$ python -q
>>> import numpy as np
>>> np.set_printoptions(suppress=True, linewidth=120)
>>> feats = np.load("data.npy")
>>> print(feats)
[[ -0.7  -0.4   0.6   0.6  -0.1  -2.1 -28. ]
 [  1.3  -1.   -0.6  -1.   -0.4   1.2  20. ]
 [  0.3   1.6  -0.4  -0.9   1.7   0.6 -30. ]
 [ -0.8  -0.3   0.4  -1.9   0.6  -0.1   8. ]]
>>> print(np.round(np.linalg.norm(feats, 2) / np.linalg.norm(feats), 2))
1.0
>>> print(np.linalg.cond(feats) > 100)
False
>>> left, s, Vt = np.linalg.svd(feats)
>>> print(np.argmax(s[:-1] / (s[1:] + 1e-6)) + 1)
1
>>> M2 = left[:, :1] @ np.diag(s[:1]) @ Vt[:1]
>>> print(np.round(np.linalg.norm(feats - M2, 2), 2), np.round(s[1], 2))
3.28 3.28
>>> print(np.linalg.matrix_rank(M2))
1
>>> print(np.linalg.matrix_rank(feats, rtol=0.05))
2
>>> arr = np.load("x.npy")
>>> print(arr)
[[-7  5  3 -6]
 [ 5 -7  5  3]
 [ 3  5 -7  5]
 [-6  3  5 -7]]
>>> rng = np.random.default_rng(416095)
>>> lab = rng.permutation(4)
>>> print(lab)
[1 0 3 2]
>>> M2 = arr[lab][:, lab]
>>> print(np.diag(M2))
[-7 -7 -7 -7]
>>> print(np.round(np.sort(np.abs(np.linalg.eigvals(M2))), 2))
[ 0.65  2.21 12.35 17.21]
>>> print(np.allclose(M2, arr))
False
>>> print(M2)
[[-7  5  3  5]
 [ 5 -7 -6  3]
 [ 3 -6 -7  5]
 [ 5  3  5 -7]]
>>> x = np.array([4, -3, -8, -7])
>>> y = arr @ x
>>> c, lr = np.zeros(4), 1 / np.linalg.norm(arr, 2) ** 2
>>> for i in range(250):
...     c -= lr * arr.T @ (arr @ c - y)
...     if i % 50 == 0: print(i, round(np.linalg.norm(arr @ c - y), 2))
... 
0 22.0
50 8.97
100 5.67
150 4.55
200 4.08
>>> print(round(float(np.linalg.cond(arr)), 2))
26.57
>>> print(c.round(2) + 0)
[ 0.   -3.63 -7.21 -2.92]
>>> x = np.array([1, 2, 5, -3])
>>> print(arr @ (2 * x))
[ 72  14 -74  92]
>>> print(np.sign((arr @ x).round(6)))
[ 1  1 -1  1]
>>> print((arr @ x).argmax())
3
>>> print(np.einsum("ij,j->i", arr, x))
[ 36   7 -37  46]
>>> print(arr * x)
[[ -7  10  15  18]
 [  5 -14  25  -9]
 [  3  10 -35 -15]
 [ -6   6  25  21]]
>>> print(np.linalg.norm(arr @ x) <= np.linalg.norm(arr, 2) * np.linalg.norm(x) + 1e-9)
True
>>> print(np.einsum("ij,ji->", arr, arr))
454
>>> print(round(float(np.linalg.det(2 * arr)), 2), round(float(np.linalg.det(arr)), 2))
-4864.0 -304.0
>>> print(np.kron(np.eye(2, dtype=int), arr))
[[-7  5  3 -6  0  0  0  0]
 [ 5 -7  5  3  0  0  0  0]
 [ 3  5 -7  5  0  0  0  0]
 [-6  3  5 -7  0  0  0  0]
 [ 0  0  0  0 -7  5  3 -6]
 [ 0  0  0  0  5 -7  5  3]
 [ 0  0  0  0  3  5 -7  5]
 [ 0  0  0  0 -6  3  5 -7]]
>>> print(np.einsum("ii->", arr))
-28
>>> print(np.round(np.poly(arr), 2))
[   1.   28.  165. -374. -304.]
>>> evals, evecs = np.linalg.eig(arr)
>>> print(np.round(arr @ evecs[:, 0] - evals[0] * evecs[:, 0], 2) + 0)
[0. 0. 0. 0.]
>>> print(np.round(np.sort(np.linalg.eigvals(arr @ arr)), 2))
[  0.42   4.88 152.58 296.12]
>>> W0 = np.loadtxt("run10.csv", delimiter=",")
>>> print(W0.round(2) + 0)
[[ 0.61  0.13  0.04 -0.22  0.39  0.39 -0.22  0.13 -0.04 -0.13 -0.13  0.39 -0.04]
 [ 0.13  0.96 -0.01  0.07 -0.13 -0.13  0.07 -0.04  0.01  0.04  0.04 -0.13  0.01]
 [ 0.04 -0.01  1.    0.02 -0.04 -0.04  0.02 -0.01  0.    0.01  0.01 -0.04  0.  ]
 [-0.22  0.07  0.02  0.88  0.22  0.22 -0.12  0.07 -0.02 -0.07 -0.07  0.22 -0.02]
 [ 0.39 -0.13 -0.04  0.22  0.61 -0.39  0.22 -0.13  0.04  0.13  0.13 -0.39  0.04]
 [ 0.39 -0.13 -0.04  0.22 -0.39  0.61  0.22 -0.13  0.04  0.13  0.13 -0.39  0.04]
 [-0.22  0.07  0.02 -0.12  0.22  0.22  0.88  0.07 -0.02 -0.07 -0.07  0.22 -0.02]
 [ 0.13 -0.04 -0.01  0.07 -0.13 -0.13  0.07  0.96  0.01  0.04  0.04 -0.13  0.01]
 [-0.04  0.01  0.   -0.02  0.04  0.04 -0.02  0.01  1.   -0.01 -0.01  0.04  0.  ]
 [-0.13  0.04  0.01 -0.07  0.13  0.13 -0.07  0.04 -0.01  0.96 -0.04  0.13 -0.01]
 [-0.13  0.04  0.01 -0.07  0.13  0.13 -0.07  0.04 -0.01 -0.04  0.96  0.13 -0.01]
 [ 0.39 -0.13 -0.04  0.22 -0.39 -0.39  0.22 -0.13  0.04  0.13  0.13  0.61  0.04]
 [-0.04  0.01  0.   -0.02  0.04  0.04 -0.02  0.01  0.   -0.01 -0.01  0.04  1.  ]]
>>> lab = rng.permutation(13)
>>> print(lab)
[ 4  9 12  8  1  3 11  7 10  6  2  0  5]
>>> M2 = W0[lab][:, lab]
>>> print(np.round(np.diag(M2), 2))
[0.61 0.96 1.   1.   0.96 0.88 0.61 0.96 0.96 0.88 1.   0.61 0.61]
>>> print(np.trace(M2))
11.0
>>> print(round(float(np.linalg.det(M2)), 2), round(np.linalg.det(W0[lab]), 2))
-1.0 -1.0
>>> print(np.allclose(M2, W0))
False
>>> evals, evecs = np.linalg.eigh(W0)
>>> x = np.array([0, 2, 2, 0, 0, 1, 0, 1, 2, 0, 0, 1, 0])
>>> print(round(float(np.abs(W0).sum(axis=1).max()), 2), round(np.abs(evals).max(), 2))
2.87 1.0
>>> x = np.array([-1, -5, -2, -4, -3, -4, 3, -3, -4, 1, -5, 5, -5])
>>> h = np.maximum(W0 @ x, 0)
>>> print(np.round(np.maximum(W0 @ x, 0) - np.maximum(-W0 @ x, 0), 2))
[-1.39 -4.87 -1.96 -4.22 -2.61 -3.61  2.78 -2.87 -4.04  0.87 -5.13  5.39 -5.04]
>>> evals, evecs = np.linalg.eigh(W0)
>>> print(evals.round(2))
[-1.  1.  1.  1.  1.  1.  1.  1.  1.  1.  1.  1.  1.]
>>> print(np.round(np.linalg.eigvalsh(W0 @ W0), 2))
[1. 1. 1. 1. 1. 1. 1. 1. 1. 1. 1. 1. 1.]
>>> print(round(float(evals.sum()), 2), np.round(np.trace(W0), 2))
11.0 11.0
>>> print(np.round(np.linalg.svd(W0, compute_uv=False), 2))
[1. 1. 1. 1. 1. 1. 1. 1. 1. 1. 1. 1. 1.]
>>> m1 = np.minimum.outer(np.arange(1, 10), np.arange(1, 10)) * 5
>>> print(m1)
[[ 5  5  5  5  5  5  5  5  5]
 [ 5 10 10 10 10 10 10 10 10]
 [ 5 10 15 15 15 15 15 15 15]
 [ 5 10 15 20 20 20 20 20 20]
 [ 5 10 15 20 25 25 25 25 25]
 [ 5 10 15 20 25 30 30 30 30]
 [ 5 10 15 20 25 30 35 35 35]
 [ 5 10 15 20 25 30 35 40 40]
 [ 5 10 15 20 25 30 35 40 45]]
>>> u, g = m1[0], m1[3]
>>> print(u @ u)
225
>>> pr = (u @ g) / (u @ u) * u
>>> print(pr.round(2))
[16.67 16.67 16.67 16.67 16.67 16.67 16.67 16.67 16.67]
>>> print(np.round(g - pr, 2))
[-11.67  -6.67  -1.67   3.33   3.33   3.33   3.33   3.33   3.33]
>>> print(np.outer(u, g))
[[ 25  50  75 100 100 100 100 100 100]
 [ 25  50  75 100 100 100 100 100 100]
 [ 25  50  75 100 100 100 100 100 100]
 [ 25  50  75 100 100 100 100 100 100]
 [ 25  50  75 100 100 100 100 100 100]
 [ 25  50  75 100 100 100 100 100 100]
 [ 25  50  75 100 100 100 100 100 100]
 [ 25  50  75 100 100 100 100 100 100]
 [ 25  50  75 100 100 100 100 100 100]]
>>> print(np.round(np.linalg.norm(u + g) ** 2 + np.linalg.norm(u - g) ** 2, 2))
5950.0
>>> print(np.linalg.matrix_rank(np.outer(u, g)))
1
>>> print(round(float((g - pr) @ u), 2))
-0.0
>>> evals, evecs = np.linalg.eigh(m1)
>>> print(np.round(np.linalg.eigvalsh(m1 + 5 * np.eye(9)), 2))
[  6.28   6.4    6.62   7.01   7.73   9.18  12.75  25.74 188.3 ]
>>> print(np.unique(evals.round(6) + 0, return_counts=True)[1])
[1 1 1 1 1 1 1 1 1]
>>> print(np.round(np.abs(evecs[:, -1]), 2))
[0.08 0.15 0.22 0.28 0.34 0.38 0.42 0.44 0.46]
>>> print(np.abs(evecs[:, -1]).round(6).argmax())
8
>>> print(evals.sum(), np.trace(m1))
225.0 225
>>> x = np.array([-1, 0, 0, 1, 1, -3, 2, 3, 3])
>>> h = np.maximum(m1 @ x, 0)
>>> print(np.flatnonzero(h > 1e-9))
[0 1 2 3 4 5 6 7 8]
>>> print(m1.T @ h)
[ 7250 14350 21125 27400 33000 37775 41600 44275 45650]
>>> print(np.tanh(m1 @ x))
[1. 1. 1. 1. 1. 1. 1. 1. 1.]
>>> print(m1 * (h > 1e-9)[:, None])
[[ 5  5  5  5  5  5  5  5  5]
 [ 5 10 10 10 10 10 10 10 10]
 [ 5 10 15 15 15 15 15 15 15]
 [ 5 10 15 20 20 20 20 20 20]
 [ 5 10 15 20 25 25 25 25 25]
 [ 5 10 15 20 25 30 30 30 30]
 [ 5 10 15 20 25 30 35 35 35]
 [ 5 10 15 20 25 30 35 40 40]
 [ 5 10 15 20 25 30 35 40 45]]
>>> print(np.maximum(m1 @ x, 0) - np.maximum(-m1 @ x, 0))
[ 30  65 100 135 165 190 230 260 275]
>>> M2 = np.array([[2, 3],
...     [3, 3],
...     [0, 2],
...     [3, 2],
...     [0, 3],
...     [3, 0],
...     [0, 1],
...     [0, 1],
...     [0, 2]])
>>> print(np.linalg.matrix_rank(np.vstack([m1, M2.T])))
9
>>> print(np.einsum("ik,kj->ji", m1, M2))
[[ 55 100 130 160 175 190 190 190 190]
 [ 85 155 210 255 290 310 330 345 355]]
>>> print(np.einsum("ij,ij->i", m1, m1))
[ 225  825 1700 2750 3875 4975 5950 6700 7125]
>>> print(np.einsum("ij->j", m1))
[ 45  85 120 150 175 195 210 220 225]
>>> M2 = np.array([[3, -1], [1, -1], [3, -1]])
>>> E = np.kron(np.eye(3, dtype=int), M2)
>>> print(E)
[[ 3 -1  0  0  0  0]
 [ 1 -1  0  0  0  0]
 [ 3 -1  0  0  0  0]
 [ 0  0  3 -1  0  0]
 [ 0  0  1 -1  0  0]
 [ 0  0  3 -1  0  0]
 [ 0  0  0  0  3 -1]
 [ 0  0  0  0  1 -1]
 [ 0  0  0  0  3 -1]]
>>> left, s, Vt = np.linalg.svd(E, full_matrices=False)
>>> print(np.round(np.cumsum(s ** 2) / np.sum(s ** 2), 2))
[0.33 0.66 0.98 0.99 0.99 1.  ]
>>> print(np.round(left.T @ E @ Vt.T, 2) + 0)
[[4.65 0.   0.   0.   0.   0.  ]
 [0.   4.65 0.   0.   0.   0.  ]
 [0.   0.   4.65 0.   0.   0.  ]
 [0.   0.   0.   0.61 0.   0.  ]
 [0.   0.   0.   0.   0.61 0.  ]
 [0.   0.   0.   0.   0.   0.61]]
>>> print(np.allclose(left * s @ Vt, E))
True
>>> print(np.round(left.T @ left, 2) + 0)
[[1. 0. 0. 0. 0. 0.]
 [0. 1. 0. 0. 0. 0.]
 [0. 0. 1. 0. 0. 0.]
 [0. 0. 0. 1. 0. 0.]
 [0. 0. 0. 0. 1. 0.]
 [0. 0. 0. 0. 0. 1.]]
>>> print(np.round(s / s[0], 2))
[1.   1.   1.   0.13 0.13 0.13]
>>> print(left.shape, s.shape, Vt.shape)
(9, 6) (6,) (6, 6)
>>> def softmax(z):
...     e = np.exp(z - z.max(axis=-1, keepdims=True))
...     return e / e.sum(axis=-1, keepdims=True)
... 
>>> print(np.round(softmax(E).sum(axis=1), 2))
[1. 1. 1. 1. 1. 1. 1. 1. 1.]
>>> print(np.round(softmax(E[8] + -1), 2))
[0.04 0.04 0.04 0.04 0.82 0.02]
>>> S = E @ E.T / np.sqrt(6)
>>> print(np.round(softmax(S)[8] @ E, 2))
[ 0.05 -0.02  0.05 -0.02  2.78 -0.95]
>>> print(np.round(softmax(S), 2))
[[0.46 0.04 0.46 0.01 0.01 0.01 0.01 0.01 0.01]
 [0.28 0.12 0.28 0.05 0.05 0.05 0.05 0.05 0.05]
 [0.46 0.04 0.46 0.01 0.01 0.01 0.01 0.01 0.01]
 [0.01 0.01 0.01 0.46 0.04 0.46 0.01 0.01 0.01]
 [0.05 0.05 0.05 0.28 0.12 0.28 0.05 0.05 0.05]
 [0.01 0.01 0.01 0.46 0.04 0.46 0.01 0.01 0.01]
 [0.01 0.01 0.01 0.01 0.01 0.01 0.46 0.04 0.46]
 [0.05 0.05 0.05 0.05 0.05 0.05 0.28 0.12 0.28]
 [0.01 0.01 0.01 0.01 0.01 0.01 0.46 0.04 0.46]]
>>> C = np.array([[0, 0, 0, -1, 3], [1, -1, 3, -2, -2], [-2, 1, -3, 1, -3]])
>>> J = np.repeat(C, 36 // 3, axis=0)
>>> J = J + 0.3 * rng.normal(size=J.shape)
>>> print(J.round(2) + 0)
[[ 0.37  0.07  0.1  -0.61  3.31]
 [ 0.17  0.28  0.05 -1.1   2.8 ]
 [-0.61  0.02  0.46 -1.6   3.18]
 [-0.48  0.01 -0.26 -0.86  2.74]
 [-0.16  0.18  0.06 -0.65  2.67]
 [-0.07 -0.18 -0.39 -1.46  2.54]
 [ 0.   -0.52 -0.09 -1.13  3.27]
 [-0.38  0.03  0.6  -1.2   3.37]
 [-0.38  0.31 -0.21 -1.36  2.96]
 [ 0.28 -0.23  0.56 -1.27  3.04]
 [ 0.22 -0.44  0.15 -1.09  2.94]
 [-0.13  0.43 -0.23 -1.19  3.03]
 [ 1.72 -0.87  2.9  -1.61 -2.18]
 [ 0.54 -1.31  3.12 -1.77 -1.6 ]
 [ 0.88 -0.82  3.11 -1.83 -2.31]
 [ 0.88 -0.65  3.35 -1.55 -2.25]
 [ 0.7  -0.89  3.28 -2.42 -2.6 ]
 [ 1.22 -0.73  2.83 -1.81 -1.86]
 [ 1.25 -0.99  2.85 -1.71 -1.89]
 [ 1.32 -0.87  2.74 -2.38 -2.15]
 [ 1.37 -1.2   2.99 -1.63 -1.99]
 [ 1.06 -1.23  3.21 -2.53 -2.01]
 [ 0.73 -0.31  3.   -2.46 -1.99]
 [ 1.76 -1.59  2.74 -1.56 -1.66]
 [-2.14  1.03 -2.8   1.59 -2.48]
 [-1.97  0.79 -3.34  0.31 -3.04]
 [-2.02  1.13 -3.4   1.49 -3.11]
 [-1.83  0.82 -2.98  0.94 -3.05]
 [-2.62  1.16 -2.92  1.01 -3.39]
 [-1.65  1.18 -3.02  0.56 -3.18]
 [-2.13  0.59 -2.96  1.13 -3.24]
 [-2.24  1.03 -2.97  1.12 -3.05]
 [-2.02  0.94 -3.02  1.24 -2.97]
 [-2.08  1.14 -2.95  0.88 -3.28]
 [-2.43  0.99 -3.43  1.69 -2.95]
 [-1.97  0.46 -3.22  1.34 -2.83]]
>>> dist = np.linalg.norm(J[:, None] - J[None], axis=-1)
>>> print(np.unravel_index(dist.round(6).argmax(), dist.shape))
(np.int64(21), np.int64(34))
>>> print(np.flatnonzero(dist[3] < dist.mean() / 2))
[ 0  1  2  3  4  5  6  7  8  9 10 11]
>>> print(dist[:5, :5].round(2))
[[0.   0.77 1.45 1.12 0.85]
 [0.77 0.   1.12 0.81 0.59]
 [1.45 1.12 0.   1.13 1.25]
 [1.12 0.81 1.13 0.   0.53]
 [0.85 0.59 1.25 0.53 0.  ]]
>>> print((dist + 1e9 * np.eye(36)).round(6).argmin(axis=1))
[ 1 11  7  4  3  8 10  2 11 10  6  8 20 18 15 14 14 18 17 17 18 19 19 20 32 29 34 32 31 33 27 32 31 31 26 32]
>>> print(dist.shape)
(36, 36)
>>> M2 = np.c_[J[:, :3] @ np.array([[0, 1, 2], [2, 0, 2], [2, 1, 1]]), np.array([-1, -2, -1, 2, -1, 1, 0, -1, -1, 1, -2, -2, 1, 1, -2, 0, 2, -1, 1, 1, -2, 1, 1, -1, 0, -1, -2, -1, 0, 2, -1, 2, 2, -2, 2, 2])]
>>> print(M2.round(2))
[[ 0.34  0.47  0.99 -1.  ]
 [ 0.66  0.23  0.96 -2.  ]
 [ 0.95 -0.15 -0.73 -1.  ]
 [-0.49 -0.74 -1.2   2.  ]
 [ 0.48 -0.1   0.09 -1.  ]
 [-1.15 -0.46 -0.9   1.  ]
 [-1.23 -0.1  -1.15  0.  ]
 [ 1.28  0.22 -0.09 -1.  ]
 [ 0.22 -0.58 -0.33 -1.  ]
 [ 0.66  0.84  0.67  1.  ]
 [-0.59  0.37 -0.29 -2.  ]
 [ 0.41 -0.36  0.37 -2.  ]
 [ 4.07  4.63  4.61  1.  ]
 [ 3.61  3.66  1.57  1.  ]
 [ 4.59  3.99  3.23 -2.  ]
 [ 5.42  4.23  3.82  0.  ]
 [ 4.77  3.98  2.9   2.  ]
 [ 4.19  4.04  3.8  -1.  ]
 [ 3.72  4.1   3.37  1.  ]
 [ 3.74  4.06  3.64  1.  ]
 [ 3.58  4.36  3.34 -2.  ]
 [ 3.97  4.27  2.87  1.  ]
 [ 5.37  3.73  3.84  1.  ]
 [ 2.28  4.5   3.07 -1.  ]
 [-3.54 -4.94 -5.01  0.  ]
 [-5.1  -5.32 -5.7  -1.  ]
 [-4.54 -5.42 -5.18 -2.  ]
 [-4.32 -4.81 -5.01 -1.  ]
 [-3.52 -5.54 -5.83  0.  ]
 [-3.67 -4.67 -3.96  2.  ]
 [-4.74 -5.1  -6.05 -1.  ]
 [-3.88 -5.22 -5.4   2.  ]
 [-4.18 -5.04 -5.19  2.  ]
 [-3.61 -5.03 -4.83 -2.  ]
 [-4.88 -5.86 -6.31  2.  ]
 [-5.51 -5.19 -6.23  2.  ]]
>>> print(np.round(np.linalg.norm(np.linalg.qr(J)[0].T @ M2, axis=0) ** 2 / ((M2 ** 2).sum(axis=0) + 1e-12), 2))
[1.   1.   1.   0.08]
